% ipython --no-banner

In [1]: import numpy as np

In [2]: np.set_printoptions(precision=2, suppress=True, linewidth=100, legacy="1.25")

In [3]: rnd = lambda a: np.round(a, 2) + 0

In [4]: X = np.load("w.npy")

In [5]: print(X)
[[35.15 41.16 24.77]
 [36.43 38.36 25.96]
 [35.7  40.02 24.84]
 [35.25 39.88 24.99]
 [35.97 38.71 26.04]
 [35.54 40.43 24.93]
 [34.96 38.12 25.89]
 [34.17 40.24 25.72]
 [34.74 42.19 26.59]
 [35.02 39.64 23.86]
 [36.13 40.7  24.11]
 [32.64 41.2  26.42]
 [36.65 39.64 25.1 ]
 [35.48 40.73 24.  ]
 [35.45 39.6  25.08]
 [34.86 41.08 24.39]
 [35.13 40.1  24.86]
 [33.84 41.86 24.54]
 [35.37 41.   25.69]
 [35.79 39.07 26.7 ]
 [35.81 40.24 26.1 ]]

In [6]: print(rnd(np.abs(np.linalg.svd(X)[2][-1])))
[0.45 0.16 0.88]

In [7]: print(np.linalg.matrix_rank(X, rtol=0.1))
1

In [8]: print([round(float(x), 2) for x in np.linalg.svd(X, compute_uv=False)[:3]])
[270.95, 5.44, 4.04]

In [9]: print(np.linalg.cond(X) > 100)
False

In [10]: rng = np.random.default_rng(61)

In [11]: th = np.sort(rng.uniform(-2, 2, 21))

In [12]: K = np.c_[th, th ** 2, th ** 3] @ np.array([[3, 1, 3, 2], [3, 3, 0, 2], [0, 0, 3, 1]])

In [13]: print(rnd(K))
[[  5.3    9.15 -27.02  -3.55]
 [  5.22   9.04 -26.65  -3.49]
 [  3.49   6.87 -19.52  -2.49]
 [  0.85   3.31  -9.29  -1.3 ]
 [  0.14   2.23  -6.55  -1.05]
 [ -0.75   0.26  -1.89  -0.63]
 [ -0.58  -0.05  -0.85  -0.41]
 [ -0.36  -0.08  -0.43  -0.24]
 [  1.13   0.55   0.95   0.78]
 [  1.78   0.94   1.48   1.26]
 [  3.03   1.79   2.59   2.26]
 [  3.37   2.03   2.93   2.55]
 [  3.46   2.09   3.02   2.63]
 [  3.88   2.39   3.45   2.99]
 [  4.61   2.94   4.27   3.66]
 [  6.81   4.64   7.12   5.83]
 [  9.59   6.88  11.55   8.89]
 [ 14.38  10.89  21.21  14.91]
 [ 15.    11.41  22.61  15.74]
 [ 17.84  13.86  29.58  19.76]
 [ 17.89  13.9   29.7   19.83]]

In [14]: lab = K[:, 2] > np.median(K[:, 2])

In [15]: f = K[lab].mean(axis=0) - K[~lab].mean(axis=0)

In [16]: print(lab.astype(int))
[0 0 0 0 0 0 0 0 0 0 0 1 1 1 1 1 1 1 1 1 1]

In [17]: Uu, sv, Vh = np.linalg.svd(K)

In [18]: print(np.argmax(sv[:-1] / (sv[1:] + 1e-6)) + 1)
3

In [19]: other = Uu[:, :3] @ np.diag(sv[:3]) @ Vh[:3]

In [20]: print(rnd(np.linalg.norm(K - other) / np.linalg.norm(K)))
0.0

In [21]: print(np.linalg.matrix_rank(other))
3

In [22]: arr = np.loadtxt("x.csv", delimiter=",")

In [23]: print(arr)
[[  1.  -3.   9. -27.]
 [  1.  -2.   4.  -8.]
 [  1.  -1.   1.  -1.]
 [  1.   0.   0.   0.]]

In [24]: print(round(np.log10(np.linalg.cond(arr))))
2

In [25]: print(np.linalg.matrix_rank(arr, rtol=0.1))
1

In [26]: print(rnd(np.abs(np.linalg.svd(arr)[2][-1])))
[0.08 0.74 0.65 0.14]

In [27]: print([round(float(x), 2) for x in np.linalg.svd(arr, compute_uv=False)[:3]])
[30.07, 2.24, 0.92]

In [28]: print(np.argsort(-np.linalg.norm(arr, axis=0).round(6), kind="stable")[:3])
[3 2 1]

In [29]: Uu, sv, Vh = np.linalg.svd(arr)

In [30]: print(np.argmax(sv[:-1] / (sv[1:] + 1e-6)) + 1)
1

In [31]: print(rnd(sv))
[30.07  2.24  0.92  0.19]

In [32]: other = Uu[:, :1] @ np.diag(sv[:1]) @ Vh[:1]

In [33]: print(rnd(np.abs(arr - other).max()))
1.03

In [34]: print(np.linalg.matrix_rank(arr, rtol=0.05))
2

In [35]: print(rnd(np.linalg.norm(arr - other) / np.linalg.norm(arr)))
0.08

In [36]: print(np.linalg.matrix_rank(other))
1

In [37]: other = np.array([[0, 3, 0], [1, 1, 2], [3, 1, 0], [2, 1, 2]])

In [38]: print(other.T @ arr.T)
[[-30.  -6.   0.   0.]
 [-18.  -3.   2.   3.]
 [-60. -20.  -4.   0.]]

In [39]: print(np.vstack([arr, other.T]).shape)
(7, 4)

In [40]: A = np.array([[-2.0, 1.0, 0.0, 0.0, 0.0, 0.0],
    ...:     [0.0, -2.0, 1.0, 0.0, 0.0, 0.0],
    ...:     [0.0, 0.0, -2.0, 1.0, 0.0, 0.0],
    ...:     [0.0, 0.0, 0.0, -2.0, 1.0, 0.0],
    ...:     [0.0, 0.0, 0.0, 0.0, -2.0, 1.0],
    ...:     [0.0, 0.0, 0.0, 0.0, 0.0, -2.0]])

In [41]: f = np.array([-1, 0, -4, 2, -3, 4])

In [42]: other = A + np.outer(f, np.eye(6)[0])

In [43]: print(other)
[[-3.  1.  0.  0.  0.  0.]
 [ 0. -2.  1.  0.  0.  0.]
 [-4.  0. -2.  1.  0.  0.]
 [ 2.  0.  0. -2.  1.  0.]
 [-3.  0.  0.  0. -2.  1.]
 [ 4.  0.  0.  0.  0. -2.]]

In [44]: x = np.array([-3, -3, 3, 2, 3, -3])

In [45]: y = other @ x

In [46]: print(y)
[ 6.  9.  8. -7.  0. -6.]

In [47]: print(rnd(np.linalg.solve(other, other[:, 5])))
[0. 0. 0. 0. 0. 1.]

In [48]: print(rnd(np.linalg.solve(other, y + other[:, 3])))
[-3. -3.  3.  3.  3. -3.]

In [49]: print(rnd(np.linalg.solve(other, y)))
[-3. -3.  3.  2.  3. -3.]

In [50]: f, r1 = A[2], A[3]

In [51]: print(f @ f)
5.0

In [52]: p = (f @ r1) / (f @ f) * f

In [53]: print(np.linalg.matrix_rank(np.outer(f, r1)))
1

In [54]: print(np.outer(f, r1))
[[ 0.  0.  0. -0.  0.  0.]
 [ 0.  0.  0. -0.  0.  0.]
 [-0. -0. -0.  4. -2. -0.]
 [ 0.  0.  0. -2.  1.  0.]
 [ 0.  0.  0. -0.  0.  0.]
 [ 0.  0.  0. -0.  0.  0.]]

In [55]: print((r1 - p) @ f)
0.0

In [56]: print(r1 - p)
[ 0.   0.  -0.8 -1.6  1.   0. ]
